$ ipython --no-banner

In [1]: import numpy as np

In [2]: np.set_printoptions(precision=2, suppress=True, linewidth=100, sign=" ")

In [3]: rnd = lambda a: np.round(a, 2) + 0

In [4]: m1 = np.load("case5.npy")

In [5]: print(m1)
[[ 0  0 -1  1  1 -1 -2]
 [ 0  0  0 -1  1  1 -1]
 [-1  0  0  0 -1  1  1]
 [ 1 -1  0  0  0 -1  1]
 [ 1  1 -1  0  0  0 -1]
 [-1  1  1 -1  0  0  0]
 [-2 -1  1  1 -1  0  0]]

In [6]: gram = m1.T @ m1

In [7]: print(np.linalg.matrix_rank(gram))
7

In [8]: print(np.diag(gram))
[ 8  4  4  4  4  4  8]

In [9]: print(np.trace(gram), (m1 ** 2).sum())
36 36

In [10]: print(gram)
[[ 8  1 -4 -1  3 -2 -1]
 [ 1  4 -1 -2  1  1 -2]
 [-4 -1  4 -1 -2  1  3]
 [-1 -2 -1  4 -1 -2 -1]
 [ 3  1 -2 -1  4 -1 -4]
 [-2  1  1 -2 -1  4  1]
 [-1 -2  3 -1 -4  1  8]]

In [11]: print(np.all(np.linalg.eigvalsh(m1) > 0))
False

In [12]: evals, evecs = np.linalg.eigh(m1)

In [13]: print(rnd(evecs @ np.diag(evals) @ evecs.T))
[[ 0.  0. -1.  1.  1. -1. -2.]
 [ 0.  0.  0. -1.  1.  1. -1.]
 [-1.  0.  0.  0. -1.  1.  1.]
 [ 1. -1.  0.  0.  0. -1.  1.]
 [ 1.  1. -1.  0.  0.  0. -1.]
 [-1.  1.  1. -1.  0.  0.  0.]
 [-2. -1.  1.  1. -1.  0.  0.]]

In [14]: print(rnd(np.abs(evecs[:, -1])))
[ 0.53  0.19  0.42  0.    0.42  0.19  0.53]

In [15]: print(np.abs(evecs[:, -1]).round(6).argmax())
0

In [16]: print(rnd(evals))
[-2.76 -1.67 -1.43 -0.53 -0.32  2.74  3.96]

In [17]: print(rnd(evecs.T @ evecs))
[[ 1.  0.  0.  0.  0.  0.  0.]
 [ 0.  1.  0.  0.  0.  0.  0.]
 [ 0.  0.  1.  0.  0.  0.  0.]
 [ 0.  0.  0.  1.  0.  0.  0.]
 [ 0.  0.  0.  0.  1.  0.  0.]
 [ 0.  0.  0.  0.  0.  1.  0.]
 [ 0.  0.  0.  0.  0.  0.  1.]]

In [18]: feats = np.load("block14.npy")

In [19]: print(feats)
[[  5   6   7   8   9]
 [ 10  11  12  13  14]
 [ 15  16  17  18  19]
 [ 20  21  22  23  24]
 [ 25  26  27  28  29]
 [ 30  31  32  33  34]
 [ 35  36  37  38  39]
 [ 40  41  42  43  44]
 [ 45  46  47  48  49]
 [ 50  51  52  53  54]
 [ 55  56  57  58  59]
 [ 60  61  62  63  64]]

In [20]: cent = feats[[2, 6]].astype(float)

In [21]: for _ in range(6):
    ...:     labels = np.linalg.norm(feats[:, None] - cent, axis=-1).argmin(axis=1)
    ...:     cent = np.array([feats[labels == j].mean(axis=0) for j in range(2)])
    ...: 

In [22]: print(labels)
[ 0  0  0  0  0  0  1  1  1  1  1  1]

In [23]: print(np.bincount(labels))
[ 6  6]

In [24]: print(cent)
[[ 17.5  18.5  19.5  20.5  21.5]
 [ 47.5  48.5  49.5  50.5  51.5]]

In [25]: labels = feats[:, 3] > np.median(feats[:, 3])

In [26]: r0 = feats[labels].mean(axis=0) - feats[~labels].mean(axis=0)

In [27]: print(labels.astype(int))
[ 0  0  0  0  0  0  1  1  1  1  1  1]

In [28]: Uu, sig, Vt = np.linalg.svd(feats)

In [29]: print(rnd(sig))
[ 298.97    4.9     0.      0.      0.  ]

In [30]: Y = Uu[:, :2] @ np.diag(sig[:2]) @ Vt[:2]

In [31]: print(np.linalg.matrix_rank(feats, rtol=0.05))
1

In [32]: arr = np.loadtxt("w.csv", delimiter=",")

In [33]: print(arr)
[[ 2.  4.  0.  0.  0.  0.  0.  0.  0.]
 [ 4.  2.  4.  0.  0.  0.  0.  0.  0.]
 [ 0.  4.  1.  4.  0.  0.  0.  0.  0.]
 [ 0.  0.  4. -2.  4.  0.  0.  0.  0.]
 [ 0.  0.  0.  4. -3.  4.  0.  0.  0.]
 [ 0.  0.  0.  0.  4.  3.  4.  0.  0.]
 [ 0.  0.  0.  0.  0.  4. -3.  4.  0.]
 [ 0.  0.  0.  0.  0.  0.  4.  3.  4.]
 [ 0.  0.  0.  0.  0.  0.  0.  4.  0.]]

In [34]: evals, evecs = np.linalg.eigh(arr)

In [35]: print(rnd(evals))
[-8.61 -6.58 -4.06 -1.9  -0.54  3.26  5.66  7.68  8.09]

In [36]: print(rnd(np.linalg.eigvalsh(arr + 5 * np.eye(9))))
[-3.61 -1.58  0.94  3.1   4.46  8.26 10.66 12.68 13.09]

In [37]: print(rnd(evals.sum()), np.trace(arr))
3.0 3.0

In [38]: print(rnd(np.linalg.svd(arr, compute_uv=False)))
[ 8.61  8.09  7.68  6.58  5.66  4.06  3.26  1.9   0.54]

In [39]: print(rnd(evecs @ np.diag(evals) @ evecs.T))
[[ 2.  4.  0.  0.  0.  0.  0.  0.  0.]
 [ 4.  2.  4.  0.  0.  0.  0.  0.  0.]
 [ 0.  4.  1.  4.  0.  0.  0.  0.  0.]
 [ 0.  0.  4. -2.  4.  0.  0.  0.  0.]
 [ 0.  0.  0.  4. -3.  4.  0.  0.  0.]
 [ 0.  0.  0.  0.  4.  3.  4.  0.  0.]
 [ 0.  0.  0.  0.  0.  4. -3.  4.  0.]
 [ 0.  0.  0.  0.  0.  0.  4.  3.  4.]
 [ 0.  0.  0.  0.  0.  0.  0.  4.  0.]]
